In [1]: import numpy as np

In [2]: np.set_printoptions(precision=2, suppress=True, linewidth=140, sign=" ")

In [3]: X = np.loadtxt("w.csv", delimiter=",")

In [4]: print(X.round(2) + 0)
[[ 1.   -0.05  0.01  0.   -0.06]
 [-0.05  0.15  0.25  0.05 -0.95]
 [ 0.01  0.25  0.93 -0.01  0.28]
 [ 0.    0.05 -0.01  1.    0.06]
 [-0.06 -0.95  0.28  0.06 -0.07]]

In [5]: print(np.unravel_index(np.abs(X).argmax(), X.shape))
(np.int64(0), np.int64(0))

In [6]: print(X.shape)
(5, 5)

In [7]: print(X.sum(axis=1))
[ 0.91 -0.56  1.46  1.09 -0.74]

In [8]: print(np.linalg.svd(X, compute_uv=False))
[ 1.  1.  1.  1.  1.]

In [9]: print(np.diff(X, axis=0))
[[-1.05  0.2   0.24  0.05 -0.9 ]
 [ 0.06  0.1   0.68 -0.06  1.23]
 [-0.01 -0.2  -0.94  1.01 -0.22]
 [-0.06 -1.    0.3  -0.94 -0.12]]

In [10]: print(round(np.abs(X).max(), 2))
1.0

In [11]: ev, evecs = np.linalg.eigh(X)

In [12]: print(np.linalg.svd(X, compute_uv=False))
[ 1.  1.  1.  1.  1.]

In [13]: print(np.linalg.eigvalsh(X @ X))
[ 1.  1.  1.  1.  1.]

In [14]: print((ev > 1e-8).sum(), (ev < -1e-8).sum())
4 1

In [15]: print(np.round(evecs @ np.diag(ev) @ evecs.T, 2) + 0)
[[ 1.   -0.05  0.01  0.   -0.06]
 [-0.05  0.15  0.25  0.05 -0.95]
 [ 0.01  0.25  0.93 -0.01  0.28]
 [ 0.    0.05 -0.01  1.    0.06]
 [-0.06 -0.95  0.28  0.06 -0.07]]

In [16]: print(np.round(evecs.T @ X @ evecs, 2) + 0)
[[-1.  0.  0.  0.  0.]
 [ 0.  1.  0.  0.  0.]
 [ 0.  0.  1.  0.  0.]
 [ 0.  0.  0.  1.  0.]
 [ 0.  0.  0.  0.  1.]]

In [17]: print(np.unique(ev.round(6) + 0, return_counts=True)[1])
[ 1  4]

In [18]: print(np.linalg.norm(X, axis=0))
[ 1.  1.  1.  1.  1.]

In [19]: print(np.round(X @ X.T, 2) + 0)
[[ 1.  0.  0.  0.  0.]
 [ 0.  1.  0.  0.  0.]
 [ 0.  0.  1.  0.  0.]
 [ 0.  0.  0.  1.  0.]
 [ 0.  0.  0.  0.  1.]]

In [20]: mat = np.load("layer8.npy")

In [21]: print(mat)
[[-2 -2 -1]
 [-5  1  1]
 [-2 -2 -1]
 [-1 -3  2]
 [-3  3  2]
 [-3  3  2]
 [-6 -2  3]
 [-2 -2 -1]
 [ 0  0  0]
 [-3  3  2]
 [-1 -3  2]
 [ 0  0  0]
 [-3  3  2]
 [-3 -5  1]
 [ 0  0  0]
 [ 0  0  0]]

In [22]: gram = X.T @ X

In [23]: print(np.allclose(gram, gram.T))
True

In [24]: print(np.trace(gram), round((X ** 2).sum(), 2))
5.0 5.0

In [25]: print(np.linalg.eigvalsh(gram)[::-1])
[ 1.  1.  1.  1.  1.]

In [26]: Z = np.sign(np.array([[-3, -2, 0, -1], [-1, 2, 1, 2], [-3, -3, -2, 3], [-3, 0, -3, -3]]))

In [27]: other = (np.tril(Z, -1) + np.eye(4)) @ (np.triu(Z, 1) + np.eye(4))

In [28]: ev = np.array([-2, -1, -1, -2])

In [29]: m1 = np.rint(other * ev @ np.linalg.inv(other)) + 0

In [30]: print(m1)
[[-1.  0.  1.  0.]
 [-3. -2. -2. -1.]
 [ 0.  0. -2.  0.]
 [ 0.  0. -1. -1.]]

In [31]: Q = m1.astype(float).copy()

In [32]: for j in range(4):
    ...:     Q[:, j] -= Q[:, :j] @ (Q[:, :j].T @ Q[:, j])
    ...:     Q[:, j] /= np.linalg.norm(Q[:, j])
    ...: 

In [33]: print(np.round(Q.T @ Q, 2) + 0)
[[ 1.  0.  0.  0.]
 [ 0.  1.  0.  0.]
 [ 0.  0.  1.  0.]
 [ 0.  0.  0.  1.]]

In [34]: print(np.round(Q.T @ m1, 2) + 0)
[[ 3.16  1.9   1.58  0.95]
 [ 0.    0.63  1.58  0.32]
 [ 0.    0.    2.24  0.45]
 [ 0.    0.    0.    0.89]]
